$ python3 -q
>>> import numpy as np
>>> import numpy.linalg as la
>>> np.set_printoptions(suppress=True, linewidth=140)
>>> m1 = np.load("a.npy")
>>> m1
array([[ 3,  0,  0],
       [ 0, -2,  0],
       [ 0,  0, -2]])
>>> ev, V = la.eig(m1)
>>> np.round(np.sort(la.eigvals(m1 @ m1)), 1)
array([4., 4., 9.])
>>> ev
array([ 3., -2., -2.])
>>> np.round(np.sort(la.eigvals(m1.T)), 1)
array([-2., -2.,  3.])
>>> np.round(np.sort(la.eigvals(la.inv(m1))), 1)
array([-0.5, -0.5,  0.3])
>>> O = m1.astype(float).copy()
>>> for j in range(3):
...     O[:, j] -= O[:, :j] @ (O[:, :j].T @ O[:, j])
...     O[:, j] /= la.norm(O[:, j])
... 
>>> O
array([[ 1.,  0.,  0.],
       [ 0., -1.,  0.],
       [ 0.,  0., -1.]])
>>> O.T @ m1
array([[3., 0., 0.],
       [0., 2., 0.],
       [0., 0., 2.]])
>>> O.T @ O
array([[1., 0., 0.],
       [0., 1., 0.],
       [0., 0., 1.]])
>>> vec = np.array([2, -2, -2])
>>> m1 @ np.ones(3)
array([ 3., -2., -2.])
>>> la.norm(m1 @ vec) <= la.norm(m1, 2) * la.norm(vec) + 1e-9
np.True_
>>> m1 * vec
array([[6, 0, 0],
       [0, 4, 0],
       [0, 0, 4]])
>>> (m1 @ vec).argmax()
np.int64(0)
>>> m1 @ vec
array([6, 4, 4])
>>> m1 @ np.eye(3)[2]
array([ 0.,  0., -2.])
>>> vec = np.array([0, 0, 3])
>>> rhs = m1 @ vec
>>> coef, lr = np.zeros(3), 1 / la.norm(m1, 2) ** 2
>>> for i in range(15):
...     coef -= lr * m1.T @ (m1 @ coef - rhs)
...     if i % 5 == 0: print(i, round(la.norm(m1 @ coef - rhs), 1))
... 
0 3.3
5 0.2
10 0.0
>>> round(la.cond(m1), 1)
np.float64(1.5)
>>> coef.round(1)
array([0., 0., 3.])
>>> O, V = la.qr(m1[:, :1])[0], la.qr(m1[:, 1:])[0]
>>> s = la.svd(O.T @ V, compute_uv=False)
>>> round(la.norm(O @ O.T - V @ V.T, 2), 1)
np.float64(1.0)
>>> (s > 0.9).sum()
np.int64(0)
>>> s
array([0.])
>>> np.degrees(np.arccos(s.clip(0, 1)))
array([90.])
>>> A = np.load("layer5.npy")
>>> A
array([[ 1, -1,  1, -1,  1, -1,  1, -1],
       [ 1, -1, -1,  1, -1,  1,  1, -1]])
>>> t3 = np.stack([A, -3 * A, A[::-1]])
>>> (t3 @ A.T).shape
(3, 2, 2)
>>> np.round(la.norm(t3, axis=(1, 2)), 1)
array([ 4., 12.,  4.])
>>> A2 = np.array([[0, 0], [2, 1], [0, 2], [0, 1], [1, 1], [1, 0], [0, 1], [1, 2]])
>>> np.einsum("ij,ij->i", A, A)
array([8, 8])
>>> la.matrix_rank(np.vstack([A, A2.T]))
np.int64(4)
>>> la.matrix_rank(A @ A2)
np.int64(2)
>>> A @ A2
array([[-3,  0],
       [-3, -4]])
>>> np.einsum("ij->j", A)
array([ 2, -2,  0,  0,  0,  0,  2, -2])
>>> feats = np.load("dump.npy")
>>> feats
array([[ 2,  0,  0,  0,  0, -1],
       [ 1,  0,  0,  0,  0,  0],
       [ 0, -2,  0,  0,  3,  2],
       [ 0,  0, -3, -2,  0,  0],
       [ 0,  3, -2,  0,  0,  0],
       [ 0,  0,  2, -1,  0,  0],
       [ 0,  0,  3,  0,  0,  0]])
>>> round(la.norm(feats[3] - feats[6]), 1)
np.float64(6.3)
>>> np.round(la.norm(feats) ** 2 / la.norm(feats, 2) ** 2, 1)
np.float64(2.1)
>>> feats[3] @ feats[6]
np.int64(-9)
>>> np.round(la.norm(feats, axis=1), 1)
array([2.2, 1. , 4.1, 3.6, 3.6, 2.2, 3. ])
>>> round(la.norm(feats, 1), 1), round(la.norm(feats, np.inf), 1)
(np.float64(10.0), np.float64(7.0))
>>> vec = np.array([-1, -2, 1, 1, 3, 0])
>>> a = np.maximum(feats @ vec, 0)
>>> np.flatnonzero(a > 1e-9)
array([2, 5, 6])
>>> a
array([ 0,  0, 13,  0,  0,  1,  3])
>>> np.round(np.tanh(feats @ vec), 1)
array([-1. , -0.8,  1. , -1. , -1. ,  0.8,  1. ])
>>> np.maximum(feats @ (3 * vec), 0)
array([ 0,  0, 39,  0,  0,  3,  9])
>>> proj = np.triu(np.array([[0, -1, -1], [3, 0, -3], [2, -2, 0]]), 1) + np.eye(3)
>>> A2 = proj @ m1 @ la.inv(proj)
>>> np.poly(A2)
array([  1.,   1.,  -8., -12.])
>>> A2
array([[ 3.,  5., 20.],
       [ 0., -2.,  0.],
       [ 0.,  0., -2.]])
>>> arr = np.load("arr.npy")
>>> arr
array([[ 0,  2,  0,  0,  0,  0],
       [-2, -1,  0,  0,  0,  0],
       [-1, -2,  0,  0,  0,  0],
       [ 0,  0,  0,  2,  0,  0],
       [ 0,  0, -2, -1,  0,  0],
       [ 0,  0, -1, -2,  0,  0],
       [ 0,  0,  0,  0,  0,  2],
       [ 0,  0,  0,  0, -2, -1],
       [ 0,  0,  0,  0, -1, -2]])
>>> A2 = np.array([[3, 1], [1, 2], [0, 2], [3, 3], [2, 1], [2, 1]])
>>> A2.T @ arr.T
array([[ 2, -7, -5,  6, -3, -6,  4, -6, -6],
       [ 4, -4, -5,  6, -7, -8,  2, -3, -3]])
>>> arr @ A2
array([[ 2,  4],
       [-7, -4],
       [-5, -5],
       [ 6,  6],
       [-3, -7],
       [-6, -8],
       [ 4,  2],
       [-6, -3],
       [-6, -3]])
>>> np.einsum("ij,ij->i", arr, arr)
array([4, 5, 5, 4, 5, 5, 4, 5, 5])
>>> np.einsum("ik,kj->ij", arr, A2)
array([[ 2,  4],
       [-7, -4],
       [-5, -5],
       [ 6,  6],
       [-3, -7],
       [-6, -8],
       [ 4,  2],
       [-6, -3],
       [-6, -3]])
>>> np.vstack([arr, A2.T]).shape
(11, 6)
>>> np.einsum("ij->j", arr)
array([-3, -1, -3, -1, -3, -1])
>>> np.einsum("ik,kj->ji", arr, A2)
array([[ 2, -7, -5,  6, -3, -6,  4, -6, -6],
       [ 4, -4, -5,  6, -7, -8,  2, -3, -3]])
>>> X = np.array([[0, 0, 0, 1], [0, 0, 1, 0], [0, 1, 0, 0], [1, 0, 0, 0]])
>>> proj = np.triu(np.array([[1, 3, 0, 5], [3, 1, 5, 0], [5, 2, 0, 3], [2, 4, 0, 5]]), 1) + np.eye(4)
>>> A2 = proj @ X @ la.inv(proj)
>>> round(float(la.det(A2)), 1)
1.0
>>> np.round(np.poly(A2), 1) + 0
array([ 1.,  0., -2.,  0.,  1.])
>>> np.trace(A2), np.trace(X)
(np.float64(0.0), np.int64(0))
>>> la.matrix_rank(A2)
np.int64(4)
>>> ev, V = la.eigh(X)
>>> vec = np.array([1, 1, 0, 3])
>>> np.round(vec @ X @ vec / (vec @ vec), 1), ev[0], ev[-1]
(np.float64(0.5), np.float64(-1.0), np.float64(1.0))
>>> np.round(la.eigvalsh(X[1:, 1:]), 1)
array([-1.,  0.,  1.])
>>> X.reshape(2, -1)
array([[0, 0, 0, 1, 0, 0, 1, 0],
       [0, 1, 0, 0, 1, 0, 0, 0]])
>>> X.ravel(order="F")
array([0, 0, 0, 1, 0, 0, 1, 0, 0, 1, 0, 0, 1, 0, 0, 0])
>>> X.reshape(-1, 2)
array([[0, 0],
       [0, 1],
       [0, 0],
       [1, 0],
       [0, 1],
       [0, 0],
       [1, 0],
       [0, 0]])
>>> t3 = X.reshape(4, 2, -1)
>>> t3.shape
(4, 2, 2)
>>> t3.sum(axis=1)
array([[0, 1],
       [1, 0],
       [0, 1],
       [1, 0]])
>>> np.swapaxes(t3, 1, 2)[3]
array([[1, 0],
       [0, 0]])
>>> A2 = la.inv(X)
>>> np.allclose(A2, X.T)
True
>>> A2
array([[0., 0., 0., 1.],
       [0., 0., 1., 0.],
       [0., 1., 0., 0.],
       [1., 0., 0., 0.]])
>>> round(float(la.slogdet(X)[0]), 1)
1.0
>>> round(float(la.det(X) * la.det(A2)), 1)
1.0
>>> vec = np.array([2, 3, 0, 0])
>>> rhs = X @ vec
>>> coef, lr = np.zeros(4), 1 / la.norm(X, 2) ** 2
>>> for i in range(10):
...     coef -= lr * X.T @ (X @ coef - rhs)
...     if i % 2 == 0: print(i, round(la.norm(X @ coef - rhs), 1))
... 
0 0.0
2 0.0
4 0.0
6 0.0
8 0.0
>>> coef
array([2., 3., 0., 0.])
>>> rng = np.random.default_rng(66)
>>> W0 = (rng.random((6, 6)) < 0.3) + np.eye(6)
>>> W0 /= W0.sum(axis=1, keepdims=True)
>>> W0.round(1)
array([[0.5, 0. , 0.5, 0. , 0. , 0. ],
       [0.5, 0.5, 0. , 0. , 0. , 0. ],
       [0.2, 0. , 0.4, 0. , 0.2, 0.2],
       [0. , 0.2, 0.2, 0.2, 0. , 0.2],
       [0. , 0. , 0. , 0. , 1. , 0. ],
       [0. , 0. , 0. , 0. , 0. , 1. ]])
>>> O, r_ = la.qr(X)
>>> np.abs(np.diag(r_))
array([1., 1., 1., 1.])
>>> O @ r_
array([[0., 0., 0., 1.],
       [0., 0., 1., 0.],
       [0., 1., 0., 0.],
       [1., 0., 0., 0.]])
>>> labels = rng.permutation(4)
>>> labels
array([2, 3, 1, 0])
>>> A2 = X[labels][:, labels]
>>> np.allclose(A2, X)
False
>>> np.diag(A2)
array([0, 0, 0, 0])
>>> np.trace(A2)
np.int64(0)
>>> np.round(np.sort(np.abs(la.eigvals(A2))), 1)
array([1., 1., 1., 1.])
>>> E = np.loadtxt("out10.csv", delimiter=",")
>>> E
array([[ 5.,  8.,  7.,  8.,  1.,  4.,  9.],
       [ 1.,  4.,  2.,  5.,  2.,  5.,  4.],
       [ 1.,  0.,  4.,  4.,  4.,  4.,  0.],
       [ 4.,  4.,  9.,  9.,  8.,  8.,  9.],
       [ 1.,  9.,  3.,  4.,  4.,  1.,  9.],
       [ 8., 20., 13., 23.,  7., 19., 21.]])
>>> rk = la.matrix_rank(E)
>>> rk
np.int64(5)
>>> null = la.svd(E)[2][rk:].T
>>> [int(la.matrix_rank(np.delete(E, i, axis=0))) for i in range(6)]
[5, 5, 4, 4, 4, 5]
>>> la.matrix_rank(E.T @ E), la.matrix_rank(E @ E.T)
(np.int64(5), np.int64(5))
>>> [int(la.matrix_rank(E[:, :j + 1])) for j in range(7)]
[1, 2, 3, 4, 5, 5, 5]
>>> A2 = E[0, 0] * E[1:] - np.outer(E[1:, 0], E[0])
>>> A2
array([[  0.,  12.,   3.,  17.,   9.,  21.,  11.],
       [  0.,  -8.,  13.,  12.,  19.,  16.,  -9.],
       [  0., -12.,  17.,  13.,  36.,  24.,   9.],
       [  0.,  37.,   8.,  12.,  19.,   1.,  36.],
       [  0.,  36.,   9.,  51.,  27.,  63.,  33.]])
>>> np.flatnonzero(~A2.round(6).any(axis=1))
array([], dtype=int64)
>>> la.matrix_rank(A2), la.matrix_rank(E)
(np.int64(4), np.int64(5))
>>> left, s, vt = la.svd(A2)
>>> V = vt[:(s > 1e-8).sum()]
>>> vec = A2[3] + -3 * A2[2] + rng.integers(2) * np.eye(7)[5]
>>> vec
array([  0.,  73., -43., -27., -89., -71.,   9.])
>>> np.allclose(V.T @ V @ vec, vec)
True
>>> np.round(V.T @ V, 1) + 0
array([[ 0. ,  0. ,  0. ,  0. ,  0. ,  0. ,  0. ],
       [ 0. ,  0.9,  0.1,  0.3, -0.1, -0.2,  0.1],
       [ 0. ,  0.1,  0.4,  0.1,  0.4, -0.1, -0.2],
       [ 0. ,  0.3,  0.1,  0.4,  0. ,  0.4, -0.1],
       [ 0. , -0.1,  0.4,  0. ,  0.7,  0. ,  0.2],
       [ 0. , -0.2, -0.1,  0.4,  0. ,  0.8,  0.1],
       [ 0. ,  0.1, -0.2, -0.1,  0.2,  0.1,  0.9]])
>>> M = np.load("x.npy")
>>> M
array([[1, 0, 0, 0, 0],
       [0, 1, 0, 0, 0],
       [0, 0, 0, 0, 1],
       [0, 0, 0, 1, 0],
       [0, 0, 1, 0, 0]])
>>> np.allclose(M @ M.T, M.T @ M)
True
>>> np.allclose(M, M.T)
True
>>> np.round(np.sort(np.abs(la.eigvals(M))), 1)
array([1., 1., 1., 1., 1.])
>>> np.round(np.abs(la.eigvals(M)).max(), 1)
np.float64(1.0)
>>> np.round(la.norm(M, axis=0), 1)
array([1., 1., 1., 1., 1.])
>>> M @ M.T
array([[1, 0, 0, 0, 0],
       [0, 1, 0, 0, 0],
       [0, 0, 1, 0, 0],
       [0, 0, 0, 1, 0],
       [0, 0, 0, 0, 1]])
>>> np.round(la.pinv(M), 1)
array([[1., 0., 0., 0., 0.],
       [0., 1., 0., 0., 0.],
       [0., 0., 0., 0., 1.],
       [0., 0., 0., 1., 0.],
       [0., 0., 1., 0., 0.]])
>>> np.round(la.svd(M, compute_uv=False), 1)
array([1., 1., 1., 1., 1.])
>>> np.round(np.sort(la.eigvals(M).real), 1)
array([-1.,  1.,  1.,  1.,  1.])
>>> (la.matrix_power((M != 0) + (M.T != 0) + np.eye(5), 5) > 0).astype(int)
array([[1, 0, 0, 0, 0],
       [0, 1, 0, 0, 0],
       [0, 0, 1, 0, 1],
       [0, 0, 0, 1, 0],
       [0, 0, 1, 0, 1]])
>>> (M != 0).astype(int)
array([[1, 0, 0, 0, 0],
       [0, 1, 0, 0, 0],
       [0, 0, 0, 0, 1],
       [0, 0, 0, 1, 0],
       [0, 0, 1, 0, 0]])
>>> round(la.det(M), 1)
np.float64(-1.0)
>>> ev, V = la.eigh(M)
>>> np.unique(ev.round(6) + 0, return_counts=True)[1]
array([1, 4])
>>> np.round(la.eigvalsh(M + -3 * np.eye(5)), 1)
array([-4., -2., -2., -2., -2.])
>>> (ev > 1e-8).sum(), (ev < -1e-8).sum()
(np.int64(4), np.int64(1))
>>> ev.sum(), np.trace(M)
(np.float64(3.0), np.int64(3))
>>> np.round(V @ np.diag(ev) @ V.T, 1) + 0
array([[1., 0., 0., 0., 0.],
       [0., 1., 0., 0., 0.],
       [0., 0., 0., 0., 1.],
       [0., 0., 0., 1., 0.],
       [0., 0., 1., 0., 0.]])
